>>> import numpy as np
>>> import numpy.linalg as la
>>> np.set_printoptions(precision=2, suppress=True, linewidth=140, sign=" ")
>>> feats = np.load("mat.npy")
>>> feats
array([[ 0.37,  0.27, -0.37,  0.16],
       [ 0.27,  0.19, -0.27,  0.11],
       [-0.37, -0.27,  0.37, -0.16],
       [ 0.16,  0.11, -0.16,  0.07]])
>>> U, s, Vh = la.svd(feats)
>>> evecs = Vh[:(s > 1e-8).sum()]
>>> rng = np.random.default_rng(147862)
>>> x0 = feats[1] + -3 * feats[3] + rng.integers(2) * np.eye(4)[1]
>>> x0
array([-0.21,  0.85,  0.21, -0.09])
>>> la.matrix_rank(np.vstack([feats, x0]))
np.int64(2)
>>> np.diag(evecs.T @ evecs)
array([ 0.37,  0.19,  0.37,  0.07])
>>> np.allclose(evecs.T @ evecs @ x0, x0)
False
>>> round(float(la.norm(x0 - evecs.T @ evecs @ x0)), 2)
0.9
>>> np.round(np.trace(la.pinv(feats) @ feats), 2)
np.float64(1.0)
>>> la.lstsq(feats[:-1].T, feats[-1])[2]
np.int32(1)
>>> feats @ la.pinv(feats) @ feats
array([[ 0.37,  0.27, -0.37,  0.16],
       [ 0.27,  0.19, -0.27,  0.11],
       [-0.37, -0.27,  0.37, -0.16],
       [ 0.16,  0.11, -0.16,  0.07]])
>>> np.abs(np.diag(la.qr(feats)[1])) > 1e-9
array([ True, False, False, False])
>>> ev, evecs = la.eigh(feats)
>>> evecs @ np.diag(ev) @ evecs.T
array([[ 0.37,  0.27, -0.37,  0.16],
       [ 0.27,  0.19, -0.27,  0.11],
       [-0.37, -0.27,  0.37, -0.16],
       [ 0.16,  0.11, -0.16,  0.07]])
>>> np.unique(ev.round(6) + 0, return_counts=True)[1]
array([ 3,  1])
>>> round(ev.sum(), 2), np.trace(feats)
(np.float64(1.0), np.float64(1.0))
>>> np.round(la.svd(feats, compute_uv=False), 2) + 0
array([ 1.,  0.,  0.,  0.])
>>> np.round(la.eigvalsh(feats @ feats), 2) + 0
array([ 0.,  0.,  0.,  1.])
>>> la.eigvalsh(feats + 3 * np.eye(4))
array([ 3.,  3.,  3.,  4.])
>>> arr = np.load("a.npy")
>>> arr.round(2) + 0
array([[-0.52, -0.29,  0.58,  0.49,  0.17, -0.13, -0.09,  0.04, -0.04,  0.02],
       [-0.13, -0.6 , -0.07, -0.13, -0.65, -0.01,  0.15, -0.12,  0.36, -0.12],
       [-0.23,  0.35, -0.27,  0.51, -0.38,  0.18,  0.34, -0.33, -0.26,  0.13],
       [-0.23,  0.17, -0.45,  0.22,  0.09, -0.63,  0.03,  0.29,  0.42,  0.  ],
       [-0.07,  0.42,  0.41, -0.14, -0.14,  0.06,  0.49,  0.29,  0.19, -0.49],
       [ 0.29,  0.3 ,  0.27,  0.28, -0.33,  0.2 , -0.41,  0.14,  0.49,  0.33],
       [ 0.39, -0.17, -0.15,  0.48, -0.1 ,  0.02, -0.24,  0.22, -0.22, -0.64],
       [-0.46,  0.31, -0.03, -0.3 , -0.29, -0.07, -0.62, -0.12, -0.17, -0.29],
       [ 0.13, -0.02,  0.16, -0.11, -0.42, -0.39,  0.06,  0.47, -0.52,  0.34],
       [-0.36, -0.11, -0.3 , -0.02,  0.05,  0.59, -0.03,  0.64, -0.02,  0.1 ]])
>>> x0 = np.array([3, 0, 1, 2, 2, 0, 3, 3, 1, 1])
>>> np.abs(la.eigvals(arr))
array([ 1.,  1.,  1.,  1.,  1.,  1.,  1.,  1.,  1.,  1.])
>>> np.round(la.inv(arr), 2) + 0
array([[-0.52, -0.13, -0.23, -0.23, -0.07,  0.29,  0.39, -0.46,  0.13, -0.36],
       [-0.29, -0.6 ,  0.35,  0.17,  0.42,  0.3 , -0.17,  0.31, -0.02, -0.11],
       [ 0.58, -0.07, -0.27, -0.45,  0.41,  0.27, -0.15, -0.03,  0.16, -0.3 ],
       [ 0.49, -0.13,  0.51,  0.22, -0.14,  0.28,  0.48, -0.3 , -0.11, -0.02],
       [ 0.17, -0.65, -0.38,  0.09, -0.14, -0.33, -0.1 , -0.29, -0.42,  0.05],
       [-0.13, -0.01,  0.18, -0.63,  0.06,  0.2 ,  0.02, -0.07, -0.39,  0.59],
       [-0.09,  0.15,  0.34,  0.03,  0.49, -0.41, -0.24, -0.62,  0.06, -0.03],
       [ 0.04, -0.12, -0.33,  0.29,  0.29,  0.14,  0.22, -0.12,  0.47,  0.64],
       [-0.04,  0.36, -0.26,  0.42,  0.19,  0.49, -0.22, -0.17, -0.52, -0.02],
       [ 0.02, -0.12,  0.13,  0.  , -0.49,  0.33, -0.64, -0.29,  0.34,  0.1 ]])
>>> np.round(arr.T @ (arr @ x0), 2) + 0
array([ 3.,  0.,  1.,  2.,  2.,  0.,  3.,  3.,  1.,  1.])
>>> [p for p in range(1, 25) if np.allclose(la.matrix_power(arr, p), np.eye(10))]
[]
>>> x0 = np.array([0, -1, -1, 5, -3, 5, 0, 0, 2, 3])
>>> (arr * x0).sum(axis=1)
array([ 1.02,  2.26,  4.43, -1.23, -1.94,  4.77,  0.72, -2.51, -1.4 ,  3.38])
>>> arr @ (2 * x0)
array([ 2.03,  4.52,  8.87, -2.46, -3.87,  9.53,  1.44, -5.02, -2.8 ,  6.77])
>>> arr @ np.eye(10)[5]
array([-0.13, -0.01,  0.18, -0.63,  0.06,  0.2 ,  0.02, -0.07, -0.39,  0.59])
>>> np.sign((arr @ x0).round(6))
array([ 1.,  1.,  1., -1., -1.,  1.,  1., -1., -1.,  1.])
>>> np.einsum("ij,j->i", arr, x0)
array([ 1.02,  2.26,  4.43, -1.23, -1.94,  4.77,  0.72, -2.51, -1.4 ,  3.38])
>>> A2 = la.inv(arr)
>>> (np.abs(A2) > 1e-9).astype(int)
array([[ 1,  1,  1,  1,  1,  1,  1,  1,  1,  1],
       [ 1,  1,  1,  1,  1,  1,  1,  1,  1,  1],
       [ 1,  1,  1,  1,  1,  1,  1,  1,  1,  1],
       [ 1,  1,  1,  1,  1,  1,  1,  1,  1,  1],
       [ 1,  1,  1,  1,  1,  1,  1,  1,  1,  1],
       [ 1,  1,  1,  1,  1,  1,  1,  1,  1,  1],
       [ 1,  1,  1,  1,  1,  1,  1,  1,  1,  1],
       [ 1,  1,  1,  1,  1,  1,  1,  1,  1,  1],
       [ 1,  1,  1,  1,  1,  1,  1,  1,  1,  1],
       [ 1,  1,  1,  1,  1,  1,  1,  1,  1,  1]])
>>> A2.round(2) + 0
array([[-0.52, -0.13, -0.23, -0.23, -0.07,  0.29,  0.39, -0.46,  0.13, -0.36],
       [-0.29, -0.6 ,  0.35,  0.17,  0.42,  0.3 , -0.17,  0.31, -0.02, -0.11],
       [ 0.58, -0.07, -0.27, -0.45,  0.41,  0.27, -0.15, -0.03,  0.16, -0.3 ],
       [ 0.49, -0.13,  0.51,  0.22, -0.14,  0.28,  0.48, -0.3 , -0.11, -0.02],
       [ 0.17, -0.65, -0.38,  0.09, -0.14, -0.33, -0.1 , -0.29, -0.42,  0.05],
       [-0.13, -0.01,  0.18, -0.63,  0.06,  0.2 ,  0.02, -0.07, -0.39,  0.59],
       [-0.09,  0.15,  0.34,  0.03,  0.49, -0.41, -0.24, -0.62,  0.06, -0.03],
       [ 0.04, -0.12, -0.33,  0.29,  0.29,  0.14,  0.22, -0.12,  0.47,  0.64],
       [-0.04,  0.36, -0.26,  0.42,  0.19,  0.49, -0.22, -0.17, -0.52, -0.02],
       [ 0.02, -0.12,  0.13,  0.  , -0.49,  0.33, -0.64, -0.29,  0.34,  0.1 ]])
>>> round(float(la.slogdet(arr)[0]), 2)
-1.0
>>> np.round(arr @ A2, 2) + 0
array([[ 1.,  0.,  0.,  0.,  0.,  0.,  0.,  0.,  0.,  0.],
       [ 0.,  1.,  0.,  0.,  0.,  0.,  0.,  0.,  0.,  0.],
       [ 0.,  0.,  1.,  0.,  0.,  0.,  0.,  0.,  0.,  0.],
       [ 0.,  0.,  0.,  1.,  0.,  0.,  0.,  0.,  0.,  0.],
       [ 0.,  0.,  0.,  0.,  1.,  0.,  0.,  0.,  0.,  0.],
       [ 0.,  0.,  0.,  0.,  0.,  1.,  0.,  0.,  0.,  0.],
       [ 0.,  0.,  0.,  0.,  0.,  0.,  1.,  0.,  0.,  0.],
       [ 0.,  0.,  0.,  0.,  0.,  0.,  0.,  1.,  0.,  0.],
       [ 0.,  0.,  0.,  0.,  0.,  0.,  0.,  0.,  1.,  0.],
       [ 0.,  0.,  0.,  0.,  0.,  0.,  0.,  0.,  0.,  1.]])
>>> round(float(la.det(arr) * la.det(A2)), 2)
1.0
>>> np.allclose(A2, arr.T)
True
>>> lab = rng.permutation(10)
>>> lab
array([ 0,  4,  7,  5,  2,  6,  8,  9,  3,  1])
>>> A2 = arr[lab][:, lab]
>>> np.allclose(A2, arr)
False
>>> np.round(np.trace(A2), 2)
np.float64(-1.89)
>>> A2.round(2) + 0
array([[-0.52,  0.17,  0.04, -0.13,  0.58, -0.09, -0.04,  0.02,  0.49, -0.29],
       [-0.07, -0.14,  0.29,  0.06,  0.41,  0.49,  0.19, -0.49, -0.14,  0.42],
       [-0.46, -0.29, -0.12, -0.07, -0.03, -0.62, -0.17, -0.29, -0.3 ,  0.31],
       [ 0.29, -0.33,  0.14,  0.2 ,  0.27, -0.41,  0.49,  0.33,  0.28,  0.3 ],
       [-0.23, -0.38, -0.33,  0.18, -0.27,  0.34, -0.26,  0.13,  0.51,  0.35],
       [ 0.39, -0.1 ,  0.22,  0.02, -0.15, -0.24, -0.22, -0.64,  0.48, -0.17],
       [ 0.13, -0.42,  0.47, -0.39,  0.16,  0.06, -0.52,  0.34, -0.11, -0.02],
       [-0.36,  0.05,  0.64,  0.59, -0.3 , -0.03, -0.02,  0.1 , -0.02, -0.11],
       [-0.23,  0.09,  0.29, -0.63, -0.45,  0.03,  0.42,  0.  ,  0.22,  0.17],
       [-0.13, -0.65, -0.12, -0.01, -0.07,  0.15,  0.36, -0.12, -0.13, -0.6 ]])
>>> np.diag(A2)
array([-0.52, -0.14, -0.12,  0.2 , -0.27, -0.24, -0.52,  0.1 ,  0.22, -0.6 ])
>>> m1 = np.loadtxt("block17.csv", delimiter=",")
>>> m1
array([[  7.28,   4.68,  -0.84,  -3.19,   4.85,   2.19,  -0.14],
       [  2.74,   4.37,   0.63,  -0.57,   3.18,   1.86,   1.51],
       [  2.32,  -0.49,   2.83,   1.32,   1.09,  -0.1 ,   4.15],
       [  8.37,   8.96,   6.35,  -0.4 ,   5.63,  -3.89,   4.58],
       [  4.61,   1.73,   4.65,   1.09,   2.28,  -2.  ,   4.94],
       [ -2.88,   5.29,   6.  ,   4.36,   1.05,  -1.49,   6.1 ],
       [ -1.98,   3.45,   5.48,   3.95,   0.77,  -1.31,   5.93],
       [  1.09,  -0.65,  -2.34,  -0.85,   1.39,   4.48,   0.26],
       [ -3.42,   3.48,   2.87,   3.16,   0.72,   1.17,   4.03],
       [  4.55,   2.46,  -3.34,  -3.13,   3.63,   4.76,  -1.42],
       [ -0.07,   7.1 ,   2.67,   1.29,   2.98,   0.82,   2.89],
       [  2.47,  10.7 ,   8.16,   2.69,   4.2 ,  -4.16,   6.27],
       [  1.11,   2.24,   4.76,   2.48,   1.39,  -1.37,   5.28],
       [  7.04,   5.57,   0.71,  -2.39,   4.87,   0.98,   0.93],
       [  2.68,  -0.13,  -1.66,  -1.2 ,   1.95,   3.62,   0.54],
       [ -0.65,   4.39,   2.55,   1.78,   1.9 ,   0.93,   3.34],
       [ -3.3 , -10.43,  -6.48,  -0.08,  -2.67,   8.45,  -0.77],
       [ -7.87,   5.98,  11.09,   8.92,  -0.92,  -4.74,  10.44],
       [  1.79,   6.55,   3.54,   1.06,   3.23,  -0.31,   3.49],
       [ -0.1 ,   1.15,   1.76,   1.54,   1.08,   1.35,   3.26],
       [  1.46,   3.77,   2.96,   1.22,   2.27,   0.13,   3.57],
       [  3.24,   2.75,   3.4 ,   0.86,   2.39,  -0.63,   3.91],
       [  0.14,   4.5 ,   4.14,   2.28,   1.95,  -0.56,   4.48],
       [  8.44,   7.09,  -0.08,  -3.55,   5.91,   1.42,  -0.1 ],
       [ -3.56,  -4.52,   2.56,   4.02,  -2.  ,   1.14,   5.25],
       [  2.2 ,   6.38,   0.61,  -0.61,   3.7 ,   2.06,   1.19],
       [ -1.85,   2.38,   3.87,   3.19,   0.67,  -0.02,   4.85],
       [ 10.3 ,   7.29,   0.92,  -3.79,   6.4 ,   0.22,   0.46],
       [  2.26,   8.01,   7.13,   2.56,   3.36,  -3.36,   5.98],
       [  0.89,   1.12,   2.84,   1.71,   1.21,   0.24,   4.  ],
       [  2.49,  10.2 ,   8.52,   2.93,   3.98,  -4.49,   6.64],
       [  3.32,  -0.63,  -2.08,  -1.61,   2.03,   3.82,   0.24],
       [  1.69,   3.7 ,   2.13,   0.71,   2.43,   0.78,   2.9 ]])
>>> la.cond(m1) > 100
np.True_
>>> la.lstsq(m1[:-1].T, m1[-1])[2]
np.int32(4)
>>> round(np.trace(la.pinv(m1) @ m1), 2)
np.float64(4.0)
>>> np.allclose(m1[:-1].T @ la.lstsq(m1[:-1].T, m1[-1])[0], m1[-1])
True
>>> Xc = m1 - m1.mean(axis=0)
>>> U, s, Vh = la.svd(Xc, full_matrices=False)
>>> np.round(Xc.mean(axis=0), 2) + 0
array([ 0.,  0.,  0.,  0.,  0.,  0.,  0.])
>>> np.abs(U[:, 0]).argmax()
np.int64(16)
>>> np.searchsorted(np.cumsum(s ** 2) / (s ** 2).sum(), 0.9) + 1
np.int64(2)
>>> (np.sign(U[:, 0]) == np.sign(U[0, 0])).astype(int)
array([ 1,  1,  1,  0,  0,  0,  0,  1,  0,  1,  0,  0,  0,  1,  1,  0,  1,  0,  0,  1,  0,  0,  0,  1,  1,  1,  0,  1,  0,  1,  0,  1,  1])
>>> np.abs(Vh[0]).argmax()
np.int64(2)
>>> s.round(2) + 0
array([ 35.39,  30.78,  10.57,   0.  ,   0.  ,   0.  ,   0.  ])
>>> round((s ** 2).sum() ** 2 / (s ** 4).sum(), 2)
np.float64(2.16)
>>> la.matrix_rank(Xc)
np.int64(3)
>>> np.round(s ** 2 / (s ** 2).sum(), 2) + 0
array([ 0.54,  0.41,  0.05,  0.  ,  0.  ,  0.  ,  0.  ])
>>> f = np.array([-1, 1])
>>> np.polyval(f, m1[2])
array([-1.32,  1.49, -1.83, -0.32, -0.09,  1.1 , -3.15])
>>> np.cross(m1[2, :3], m1[17, :3])
array([-22.38, -48.01,   9.99])
>>> U, s, Vh = la.svd(m1)
>>> evecs = Vh[:(s > 1e-8).sum()]
>>> x0 = m1[24] + -3 * m1[23] + rng.integers(2) * np.eye(7)[4]
>>> x0
array([-28.89, -25.79,   2.79,  14.66, -18.74,  -3.12,   5.55])
>>> evecs.T @ evecs
array([[ 0.82, -0.1 ,  0.05, -0.26,  0.25, -0.08,  0.07],
       [-0.1 ,  0.9 ,  0.09, -0.02,  0.26, -0.02, -0.08],
       [ 0.05,  0.09,  0.4 ,  0.19,  0.01, -0.3 ,  0.32],
       [-0.26, -0.02,  0.19,  0.24, -0.07,  0.02,  0.27],
       [ 0.25,  0.26,  0.01, -0.07,  0.25,  0.2 ,  0.11],
       [-0.08, -0.02, -0.3 ,  0.02,  0.2 ,  0.79,  0.18],
       [ 0.07, -0.08,  0.32,  0.27,  0.11,  0.18,  0.62]])
>>> la.matrix_rank(np.vstack([m1, x0]))
np.int64(5)
>>> np.allclose(evecs.T @ evecs @ x0, x0)
False
>>> np.diag(evecs.T @ evecs)
array([ 0.82,  0.9 ,  0.4 ,  0.24,  0.25,  0.79,  0.62])
